In [1]: import numpy as np

In [2]: np.set_printoptions(precision=1, suppress=True, linewidth=100, sign=" ")

In [3]: M2 = np.array([[-2, 2, -4, -3], [-3, 5, -1, -5], [-5, 5, 0, -2], [-1, -2, 2, 2]])

In [4]: cent = np.array([[-1, 0], [0, 1]])

In [5]: F = np.block([[M2, np.zeros((4, 2))], [np.zeros((2, 4)), cent]])

In [6]: F
Out[6]: 
array([[-2.,  2., -4., -3.,  0.,  0.],
       [-3.,  5., -1., -5.,  0.,  0.],
       [-5.,  5.,  0., -2.,  0.,  0.],
       [-1., -2.,  2.,  2.,  0.,  0.],
       [ 0.,  0.,  0.,  0., -1.,  0.],
       [ 0.,  0.,  0.,  0.,  0.,  1.]])

In [7]: r0 = np.array([-2, -3, 1])

In [8]: np.cross(F[1, :3], F[3, :3])
Out[8]: array([  8.,   7.,  11.])

In [9]: np.array([np.convolve(row, r0, "same") for row in F])
Out[9]: 
array([[  2.,   0.,  20.,   5.,  -3.,   0.],
       [ -1., -16.,  18.,  14.,  -5.,   0.],
       [  5., -20.,   9.,   6.,  -2.,   0.],
       [  7.,   1., -12.,  -4.,   2.,   0.],
       [  0.,   0.,   0.,   2.,   3.,  -1.],
       [  0.,   0.,   0.,   0.,  -2.,  -3.]])

In [10]: print(np.convolve(F[1], r0))
[  6.  -1. -16.  18.  14.  -5.   0.   0.]

In [11]: F @ F
Out[11]: 
array([[ 21.,  -8.,   0.,  -2.,   0.,   0.],
       [  1.,  24.,  -3., -24.,   0.,   0.],
       [ -3.,  19.,  11., -14.,   0.,   0.],
       [ -4.,  -6.,  10.,  13.,   0.,   0.],
       [  0.,   0.,   0.,   0.,   1.,   0.],
       [  0.,   0.,   0.,   0.,   0.,   1.]])

In [12]: print((F + F.T) / 2)
[[-2.  -0.5 -4.5 -2.   0.   0. ]
 [-0.5  5.   2.  -3.5  0.   0. ]
 [-4.5  2.   0.   0.   0.   0. ]
 [-2.  -3.5  0.   2.   0.   0. ]
 [ 0.   0.   0.   0.  -1.   0. ]
 [ 0.   0.   0.   0.   0.   1. ]]

In [13]: np.allclose(F @ F.T, F.T @ F)
Out[13]: False

In [14]: np.round(np.abs(np.linalg.eigvals(F)).max(), 1)
Out[14]: np.float64(5.3)

In [15]: np.allclose(F, F.T)
Out[15]: False

In [16]: feats = np.load("case14.npy")

In [17]: feats
Out[17]: 
array([[ 0, -3,  0,  4, -2, -4],
       [ 3,  0,  2, -4,  3, -1],
       [ 0, -2,  0, -4,  0,  3],
       [-4,  4,  4,  0,  1, -2],
       [ 2, -3,  0, -1,  0,  4],
       [ 4,  1, -3,  2, -4,  0]])

In [18]: M2 = feats / np.linalg.norm(feats, axis=1, keepdims=True)

In [19]: G = M2 @ M2.T

In [20]: (G - 2 * np.eye(6)).round(6).argmax(axis=1)
Out[20]: array([ 5,  2,  4,  1,  2,  0])

In [21]: round(float(np.degrees(np.arccos(np.clip(G[5, 4], -1, 1)))), 1)
Out[21]: 85.4

In [22]: M2 = np.array([[3, 1, 3],
    ...:     [-5, 2, 0],
    ...:     [0, -5, -2],
    ...:     [-4, -1, -4],
    ...:     [-3, -1, 5],
    ...:     [5, 4, 0]])

In [23]: M2.T @ feats.T
Out[23]: 
array([[-15,  11,  41, -45,  45,  11],
       [-24, -10,  12, -25,  13,  23],
       [-26,  36,  16, -15,  10, -10]])

In [24]: feats @ M2
Out[24]: 
array([[-15, -24, -26],
       [ 11, -10,  36],
       [ 41,  12,  16],
       [-45, -25, -15],
       [ 45,  13,  10],
       [ 11,  23, -10]])

In [25]: print(np.einsum("ik,kj->ji", feats, M2))
[[-15  11  41 -45  45  11]
 [-24 -10  12 -25  13  23]
 [-26  36  16 -15  10 -10]]

In [26]: np.linalg.matrix_rank(feats @ M2)
Out[26]: np.int64(3)
